$ python -q
>>> import numpy as np
>>> from numpy import linalg as LA
>>> np.set_printoptions(precision=2, suppress=True, linewidth=200)
>>> J = np.loadtxt("block13.csv", delimiter=",")
>>> print(J)
[[ 0.  3. -1.  3. -3.  0. -3.  3.  3. -1. -3.]
 [ 0.  0.  0.  2.  1.  3.  2. -2.  2.  1.  1.]
 [ 0.  0.  0. -2.  3.  3.  3.  2.  0.  1.  0.]
 [ 0.  0.  0. -3.  1. -3. -1. -2.  1.  3. -1.]
 [ 0.  0.  0.  0. -3.  0.  0.  3. -2.  1.  2.]
 [ 0.  0.  0.  0.  0. -3.  3. -1.  2.  1. -3.]
 [ 0.  0.  0.  0.  0.  0.  2. -3. -3. -3. -2.]
 [ 0.  0.  0.  0.  0.  0.  0.  3.  0. -3.  3.]
 [ 0.  0.  0.  0.  0.  0.  0.  0.  2. -2. -3.]
 [ 0.  0.  0.  0.  0.  0.  0.  0.  0. -1.  2.]
 [ 0.  0.  0.  0.  0.  0.  0.  0.  0.  0. -3.]]
>>> print(round(np.abs(LA.eigvals(J)).max(), 2))
3.0
>>> print(np.trace(J))
-6.0
>>> print((J - J.T) / 2)
[[ 0.   1.5 -0.5  1.5 -1.5  0.  -1.5  1.5  1.5 -0.5 -1.5]
 [-1.5  0.   0.   1.   0.5  1.5  1.  -1.   1.   0.5  0.5]
 [ 0.5  0.   0.  -1.   1.5  1.5  1.5  1.   0.   0.5  0. ]
 [-1.5 -1.   1.   0.   0.5 -1.5 -0.5 -1.   0.5  1.5 -0.5]
 [ 1.5 -0.5 -1.5 -0.5  0.   0.   0.   1.5 -1.   0.5  1. ]
 [ 0.  -1.5 -1.5  1.5  0.   0.   1.5 -0.5  1.   0.5 -1.5]
 [ 1.5 -1.  -1.5  0.5  0.  -1.5  0.  -1.5 -1.5 -1.5 -1. ]
 [-1.5  1.  -1.   1.  -1.5  0.5  1.5  0.   0.  -1.5  1.5]
 [-1.5 -1.   0.  -0.5  1.  -1.   1.5  0.   0.  -1.  -1.5]
 [ 0.5 -0.5 -0.5 -1.5 -0.5 -0.5  1.5  1.5  1.   0.   1. ]
 [ 1.5 -0.5  0.   0.5 -1.   1.5  1.  -1.5  1.5 -1.   0. ]]
>>> rng = np.random.default_rng(517710)
>>> labels = rng.permutation(11)
>>> print(labels)
[ 2  8  9  6  3  1 10  7  4  0  5]
>>> Y = J[labels][:, labels]
>>> print(Y)
[[ 0.  0.  1.  3. -2.  0.  0.  2.  3.  0.  3.]
 [ 0.  2. -2.  0.  0.  0. -3.  0.  0.  0.  0.]
 [ 0.  0. -1.  0.  0.  0.  2.  0.  0.  0.  0.]
 [ 0. -3. -3.  2.  0.  0. -2. -3.  0.  0.  0.]
 [ 0.  1.  3. -1. -3.  0. -1. -2.  1.  0. -3.]
 [ 0.  2.  1.  2.  2.  0.  1. -2.  1.  0.  3.]
 [ 0.  0.  0.  0.  0.  0. -3.  0.  0.  0.  0.]
 [ 0.  0. -3.  0.  0.  0.  3.  3.  0.  0.  0.]
 [ 0. -2.  1.  0.  0.  0.  2.  3. -3.  0.  0.]
 [-1.  3. -1. -3.  3.  3. -3.  3. -3.  0.  0.]
 [ 0.  2.  1.  3.  0.  0. -3. -1.  0.  0. -3.]]
>>> print(round(float(LA.det(Y)), 2), round(LA.det(J[labels]), 2))
0.0 0.0
>>> rank = LA.matrix_rank(Y)
>>> print(rank)
9
>>> N = LA.svd(Y)[2][rank:].T
>>> print([int(LA.matrix_rank(np.delete(Y, i, axis=0))) for i in range(11)])
[9, 9, 9, 9, 9, 9, 9, 9, 9, 8, 9]
>>> print([int(LA.matrix_rank(Y[:, :j + 1])) for j in range(11)])
[1, 2, 3, 4, 5, 5, 6, 7, 8, 8, 9]
>>> print(np.round(N @ N.T, 2) + 0)
[[0.9 0.  0.  0.  0.  0.3 0.  0.  0.  0.  0. ]
 [0.  0.  0.  0.  0.  0.  0.  0.  0.  0.  0. ]
 [0.  0.  0.  0.  0.  0.  0.  0.  0.  0.  0. ]
 [0.  0.  0.  0.  0.  0.  0.  0.  0.  0.  0. ]
 [0.  0.  0.  0.  0.  0.  0.  0.  0.  0.  0. ]
 [0.3 0.  0.  0.  0.  0.1 0.  0.  0.  0.  0. ]
 [0.  0.  0.  0.  0.  0.  0.  0.  0.  0.  0. ]
 [0.  0.  0.  0.  0.  0.  0.  0.  0.  0.  0. ]
 [0.  0.  0.  0.  0.  0.  0.  0.  0.  0.  0. ]
 [0.  0.  0.  0.  0.  0.  0.  0.  0.  1.  0. ]
 [0.  0.  0.  0.  0.  0.  0.  0.  0.  0.  0. ]]
>>> print(np.round(Y @ N, 2) + 0)
[[0. 0.]
 [0. 0.]
 [0. 0.]
 [0. 0.]
 [0. 0.]
 [0. 0.]
 [0. 0.]
 [0. 0.]
 [0. 0.]
 [0. 0.]
 [0. 0.]]
>>> print(LA.matrix_rank(Y.T @ Y), LA.matrix_rank(Y @ Y.T))
9 9
>>> print(N.shape)
(11, 2)
>>> print(np.allclose(Y @ N, 0))
True
